% ipython --no-banner

In [1]: import numpy as np

In [2]: np.set_printoptions(precision=2, suppress=True, linewidth=100)

In [3]: def rd(a):
   ...:     return np.round(a, 2) + 0
   ...: 

In [4]: r0 = np.array([-4, -3, -1, 1, -5, 5, -1])

In [5]: J = 5 * np.eye(7) + np.outer(r0, r0)

In [6]: print(J)
[[ 21.  12.   4.  -4.  20. -20.   4.]
 [ 12.  14.   3.  -3.  15. -15.   3.]
 [  4.   3.   6.  -1.   5.  -5.   1.]
 [ -4.  -3.  -1.   6.  -5.   5.  -1.]
 [ 20.  15.   5.  -5.  30. -25.   5.]
 [-20. -15.  -5.   5. -25.  30.  -5.]
 [  4.   3.   1.  -1.   5.  -5.   6.]]

In [7]: ev, vecs = np.linalg.eigh(J)

In [8]: vec = np.array([3, 0, 3, 3, 1, 4, 5])

In [9]: rd(np.linalg.eigvalsh(J[1:, 1:]))
Out[9]: array([ 5.,  5.,  5.,  5.,  5., 67.])

In [10]: rd(vecs * np.maximum(ev, 0) @ vecs.T)
Out[10]: 
array([[ 21.,  12.,   4.,  -4.,  20., -20.,   4.],
       [ 12.,  14.,   3.,  -3.,  15., -15.,   3.],
       [  4.,   3.,   6.,  -1.,   5.,  -5.,   1.],
       [ -4.,  -3.,  -1.,   6.,  -5.,   5.,  -1.],
       [ 20.,  15.,   5.,  -5.,  30., -25.,   5.],
       [-20., -15.,  -5.,   5., -25.,  30.,  -5.],
       [  4.,   3.,   1.,  -1.,   5.,  -5.,   6.]])

In [11]: rng = np.random.default_rng(35)

In [12]: A2 = J + rng.integers(-2, 3, (7, 1)) @ rng.integers(-2, 3, (1, 7))

In [13]: A2
Out[13]: 
array([[ 17.,  16.,   8.,  -4.,  24., -18.,   4.],
       [ 10.,  16.,   5.,  -3.,  17., -14.,   3.],
       [  8.,  -1.,   2.,  -1.,   1.,  -7.,   1.],
       [ -4.,  -3.,  -1.,   6.,  -5.,   5.,  -1.],
       [ 24.,  11.,   1.,  -5.,  26., -27.,   5.],
       [-16., -19.,  -9.,   5., -29.,  28.,  -5.],
       [  2.,   5.,   3.,  -1.,   7.,  -4.,   6.]])

In [14]: np.linalg.matrix_rank(A2 - J, tol=1e-8)
Out[14]: np.int64(1)

In [15]: A2 - J
Out[15]: 
array([[-4.,  4.,  4.,  0.,  4.,  2.,  0.],
       [-2.,  2.,  2.,  0.,  2.,  1.,  0.],
       [ 4., -4., -4.,  0., -4., -2.,  0.],
       [ 0.,  0.,  0.,  0.,  0.,  0.,  0.],
       [ 4., -4., -4.,  0., -4., -2.,  0.],
       [ 4., -4., -4.,  0., -4., -2.,  0.],
       [-2.,  2.,  2.,  0.,  2.,  1.,  0.]])

In [16]: print(rd(np.linalg.svd(A2 - J, compute_uv=False)))
[17.49  0.    0.    0.    0.    0.    0.  ]

In [17]: vec = np.array([3, 2, 1, 1, 1, 3, 2])

In [18]: rhs = J @ vec

In [19]: rhs
Out[19]: array([ 55.,  40.,  15.,  -5.,  55., -35.,  20.])

In [20]: rd(np.linalg.solve(J, J[:, 3]))
Out[20]: array([0., 0., 0., 1., 0., 0., 0.])

In [21]: print(rd(np.linalg.solve(J, rhs + J[:, 2])))
[3. 2. 2. 1. 1. 3. 2.]

In [22]: rd(np.linalg.solve(J, 2 * rhs))
Out[22]: array([6., 4., 2., 2., 2., 6., 4.])

In [23]: L = np.linalg.cholesky(J)

In [24]: rd(L @ L.T)
Out[24]: 
array([[ 21.,  12.,   4.,  -4.,  20., -20.,   4.],
       [ 12.,  14.,   3.,  -3.,  15., -15.,   3.],
       [  4.,   3.,   6.,  -1.,   5.,  -5.,   1.],
       [ -4.,  -3.,  -1.,   6.,  -5.,   5.,  -1.],
       [ 20.,  15.,   5.,  -5.,  30., -25.,   5.],
       [-20., -15.,  -5.,   5., -25.,  30.,  -5.],
       [  4.,   3.,   1.,  -1.,   5.,  -5.,   6.]])

In [25]: rd(np.diag(L) ** 2)
Out[25]: array([21.  ,  7.14,  5.17,  5.16,  8.91,  7.19,  5.06])
